$ ipython --no-banner

In [1]: import numpy as np

In [2]: np.set_printoptions(precision=2, suppress=True, linewidth=200, floatmode="fixed")

In [3]: B = np.array([[2, -3], [0, -5], [-2, -2]])

In [4]: Z = np.array([[2, 2, 2], [3, 2, 3]])

In [5]: M = B @ Z

In [6]: print(M)
[[ -5  -2  -5]
 [-15 -10 -15]
 [-10  -8 -10]]

In [7]: left, sv, vt = np.linalg.svd(M)

In [8]: print(np.argmax(sv[:-1] / (sv[1:] + 1e-6)) + 1)
2

In [9]: print(sv.round(2) + 0)
[29.41  1.67  0.00]

In [10]: B = left[:, :2] @ np.diag(sv[:2]) @ vt[:2]

In [11]: print(np.linalg.matrix_rank(B))
2

In [12]: print(round(np.linalg.norm(M - B, 2), 2), round(float(sv[2]), 2))
0.0 0.0

In [13]: print(np.round(np.abs(M - B).max(), 2))
0.0

In [14]: J = np.array([[1.2, 1.5, -0.8],
    ...:     [-0.3, -2.5, 0.1],
    ...:     [-0.6, 1.4, 0.0],
    ...:     [-0.7, -0.9, -0.1]])

In [15]: print(J)
[[ 1.20  1.50 -0.80]
 [-0.30 -2.50  0.10]
 [-0.60  1.40  0.00]
 [-0.70 -0.90 -0.10]]

In [16]: B = np.array([[-3, -3, -9], [-3, 4, -8], [-4, 1, -4]])

In [17]: print(np.einsum("ik,kj->ij", J, B))
[[ -4.90   1.60 -19.60]
 [  8.00  -9.00  22.30]
 [ -2.40   7.40  -5.80]
 [  5.20  -1.60  13.90]]

In [18]: print(J @ B)
[[ -4.90   1.60 -19.60]
 [  8.00  -9.00  22.30]
 [ -2.40   7.40  -5.80]
 [  5.20  -1.60  13.90]]

In [19]: print(B.T @ J.T)
[[ -4.90   8.00  -2.40   5.20]
 [  1.60  -9.00   7.40  -1.60]
 [-19.60  22.30  -5.80  13.90]]

In [20]: print(np.linalg.matrix_rank(J @ B))
3

In [21]: B = np.c_[J[:, :2] @ np.array([[1, 0], [3, 1]]), np.array([2, 1, 3, 3])]

In [22]: print(B)
[[ 5.70  1.50  2.00]
 [-7.80 -2.50  1.00]
 [ 3.60  1.40  3.00]
 [-3.40 -0.90  3.00]]

In [23]: print(np.linalg.matrix_rank(np.c_[J, B]))
4

In [24]: B = J / np.linalg.norm(J, axis=1, keepdims=True)

In [25]: G = B @ B.T

In [26]: print((np.abs(G) > 0.9).astype(int))
[[1 0 0 0]
 [0 1 0 0]
 [0 0 1 0]
 [0 0 0 1]]

In [27]: print((G - 2 * np.eye(4)).round(6).argmax(axis=1))
[2 3 0 1]

In [28]: B = np.array([[0, 8], [7, 0]])

In [29]: Z = np.kron(B, J)

In [30]: print(round(float(np.linalg.norm(Z, 2)), 2), np.round(np.linalg.norm(B, 2) * np.linalg.norm(J, 2), 2))
27.78 27.78

In [31]: print(Z.shape)
(8, 6)

In [32]: K = np.array([[1, 1, 1, 1, -1, -1, -1, -1],
    ...:     [1, 1, 1, 1, 1, 1, 1, 1],
    ...:     [1, -1, -1, 1, 1, -1, -1, 1]])

In [33]: print(np.round(np.linalg.norm(K[1], 1), 2), round(np.linalg.norm(K[1], np.inf), 2))
8.0 1.0

In [34]: print(round(float(np.linalg.norm(K, 1)), 2), round(np.linalg.norm(K, np.inf), 2))
3.0 8.0

In [35]: print(round(float(np.linalg.norm(K, "nuc")), 2))
8.49

In [36]: print(np.linalg.norm(K, axis=1).argmax())
0

In [37]: print(K.shape)
(3, 8)

In [38]: print(K.sum(axis=0))
[ 3  1  1  3  1 -1 -1  1]

In [39]: print(np.unravel_index(np.abs(K).argmax(), K.shape))
(np.int64(0), np.int64(0))

In [40]: print(np.linalg.svd(K, compute_uv=False))
[2.83 2.83 2.83]

In [41]: print(np.count_nonzero(K))
24

In [42]: print(round(float(np.linalg.norm(K)), 2))
4.9

In [43]: print(K - K[0])
[[ 0  0  0  0  0  0  0  0]
 [ 0  0  0  0  2  2  2  2]
 [ 0 -2 -2  0  2  0  0  2]]

In [44]: f = np.array([2, 0])

In [45]: print(np.correlate(K[2], K[1], "full"))
[ 1  0 -1  0  1  0 -1  0 -1  0  1  0 -1  0  1]

In [46]: f, g = K[2], K[1]

In [47]: print(f @ g)
0

In [48]: pr = (f @ g) / (f @ f) * f

In [49]: print(g - pr)
[1.00 1.00 1.00 1.00 1.00 1.00 1.00 1.00]

In [50]: print(pr)
[ 0.00 -0.00 -0.00  0.00  0.00 -0.00 -0.00  0.00]

In [51]: print(np.outer(f, g))
[[ 1  1  1  1  1  1  1  1]
 [-1 -1 -1 -1 -1 -1 -1 -1]
 [-1 -1 -1 -1 -1 -1 -1 -1]
 [ 1  1  1  1  1  1  1  1]
 [ 1  1  1  1  1  1  1  1]
 [-1 -1 -1 -1 -1 -1 -1 -1]
 [-1 -1 -1 -1 -1 -1 -1 -1]
 [ 1  1  1  1  1  1  1  1]]

In [52]: arr = np.load("layer5.npy")

In [53]: print(arr)
[[2 0 0]
 [0 4 0]
 [0 0 6]]

In [54]: ev, evecs = np.linalg.eig(arr)

In [55]: print(np.prod(ev))
48.0

In [56]: print(np.sort(np.linalg.eigvals(np.linalg.inv(arr))))
[0.17 0.25 0.50]

In [57]: print(ev)
[2.00 4.00 6.00]

In [58]: print(np.sort(np.linalg.eigvals(arr @ arr)))
[ 4.00 16.00 36.00]

In [59]: hat = np.triu(np.array([[-4, 1, 1], [-1, 3, 3], [0, -3, -2]]), 1) + np.eye(3)

In [60]: B = hat @ arr @ np.linalg.inv(hat)

In [61]: print(hat @ arr - arr @ hat)
[[0.00 2.00 4.00]
 [0.00 0.00 6.00]
 [0.00 0.00 0.00]]

In [62]: f = np.array([1, 3, 1])

In [63]: print(np.convolve(arr[0], f))
[2 6 2 0 0]

In [64]: print(np.cross(arr[0, :3], arr[1, :3]))
[0 0 8]

In [65]: print(np.prod(np.diag(arr)), round(float(np.linalg.det(arr)), 2))
48 48.0

In [66]: print(arr @ arr)
[[ 4  0  0]
 [ 0 16  0]
 [ 0  0 36]]

In [67]: ev, evecs = np.linalg.eigh(arr)

In [68]: print(evecs.T @ arr @ evecs)
[[2.00 0.00 0.00]
 [0.00 4.00 0.00]
 [0.00 0.00 6.00]]

In [69]: print(np.unique(ev.round(6) + 0, return_counts=True)[1])
[1 1 1]

In [70]: print(ev.sum(), np.trace(arr))
12.0 12

In [71]: print(np.abs(evecs[:, -1]).round(6).argmax())
2

In [72]: print(evecs.T @ evecs)
[[1.00 0.00 0.00]
 [0.00 1.00 0.00]
 [0.00 0.00 1.00]]

In [73]: print((ev > 1e-8).sum(), (ev < -1e-8).sum())
3 0

In [74]: print(np.linalg.svd(arr, compute_uv=False))
[6.00 4.00 2.00]

In [75]: print(np.linalg.eigvalsh(arr @ arr))
[ 4.00 16.00 36.00]

In [76]: f = np.array([2, 8, 4, 7])

In [77]: g = np.array([2, 1])

In [78]: data = np.outer(f, g)

In [79]: print(data)
[[ 4  2]
 [16  8]
 [ 8  4]
 [14  7]]

In [80]: rng = np.random.default_rng(2655)

In [81]: B = data + rng.integers(-2, 3, (4, 1)) @ rng.integers(-2, 3, (1, 2))

In [82]: print(B)
[[ 3  2]
 [15  8]
 [ 6  4]
 [13  7]]

In [83]: print(np.linalg.svd(B - data, compute_uv=False))
[2.65 0.00]

In [84]: print(np.linalg.matrix_rank(B - data, tol=1e-8))
1

In [85]: print(B - data)
[[-1  0]
 [-1  0]
 [-2  0]
 [-1  0]]

In [86]: m1 = np.load("test8.npy")

In [87]: print(m1)
[[1 0 0 1]
 [0 0 2 0]
 [0 2 0 0]
 [1 0 0 1]]

In [88]: left, sv, vt = np.linalg.svd(m1)

In [89]: evecs = vt[:(sv > 1e-8).sum()]

In [90]: x0 = m1[3] + -3 * m1[1] + rng.integers(2) * np.eye(4)[2]

In [91]: print(x0)
[ 1.00  0.00 -6.00  1.00]

In [92]: print(np.linalg.matrix_rank(np.vstack([m1, x0])))
3

In [93]: print(evecs.T @ evecs)
[[0.50 0.00 0.00 0.50]
 [0.00 1.00 0.00 0.00]
 [0.00 0.00 1.00 0.00]
 [0.50 0.00 0.00 0.50]]

In [94]: F = np.load("w.npy")

In [95]: print(F)
[[-15 -21  10  14]
 [ -6 -15   4  10]
 [ 15  21 -10 -14]
 [  6  15  -4 -10]]

In [96]: print(np.argsort(-np.linalg.norm(F, axis=0).round(6), kind="stable")[:3])
[1 3 0]

In [97]: print(round(float(np.linalg.norm(F, 2) / np.linalg.norm(F)), 2))
0.99

In [98]: hat = np.triu(np.array([[-4, -5, -3, 0], [1, -3, 5, 4], [-3, -2, 3, -2], [2, 5, -5, 4]]), 1) + np.eye(4)

In [99]: B = hat @ F @ np.linalg.inv(hat)

In [100]: print(np.linalg.matrix_rank(B))
2

In [101]: print(np.round(np.poly(B), 2) + 0)
[  1.00  50.00 275.00   0.00   0.00]

In [102]: print(hat @ F - F @ hat)
[[-15.00 -63.00  70.00  96.00]
 [ 99.00 135.00  -9.00 -42.00]
 [-12.00  45.00 -52.00 -84.00]
 [  0.00  30.00 -57.00 -68.00]]

In [103]: print(B)
[[  -30.00  -159.00   725.00  2092.00]
 [   93.00   615.00 -2858.00 -8276.00]
 [    3.00     6.00   -23.00   -64.00]
 [    6.00    45.00  -211.00  -612.00]]

In [104]: left, sv, vt = np.linalg.svd(B)

In [105]: evecs = vt[:(sv > 1e-8).sum()]

In [106]: x0 = B[3] + -3 * B[0] + rng.integers(2) * np.eye(4)[3]

In [107]: print(x0)
[   96.00   522.00 -2386.00 -6888.00]

In [108]: print(round(np.linalg.norm(x0 - evecs.T @ evecs @ x0), 2))
0.0

In [109]: print(np.round(evecs.T @ evecs, 2) + 0)
[[ 0.70  0.38 -0.24  0.11]
 [ 0.38  0.20 -0.15  0.00]
 [-0.24 -0.15  0.19  0.27]
 [ 0.11  0.00  0.27  0.91]]

In [110]: feats = np.load("data.npy")

In [111]: print(feats)
[[-1  2  0]
 [ 0  3  1]
 [ 2  5  3]
 [-3  0 -2]]

In [112]: print(np.linalg.cond(feats) > 100)
True

In [113]: print(round(float(np.linalg.norm(feats, 2) / np.linalg.norm(feats)), 2))
0.89

In [114]: print(np.linalg.matrix_rank(feats, rtol=0.1))
2

In [115]: left, sv, vt = np.linalg.svd(feats)

In [116]: print(sv.round(2) + 0)
[7.21 3.74 0.00]

In [117]: B = left[:, :2] @ np.diag(sv[:2]) @ vt[:2]

In [118]: print(round(float(np.linalg.norm(feats - B, 2)), 2), np.round(sv[2], 2))
0.0 0.0

In [119]: print(np.linalg.matrix_rank(B))
2

In [120]: print(round(np.abs(feats - B).max(), 2))
0.0
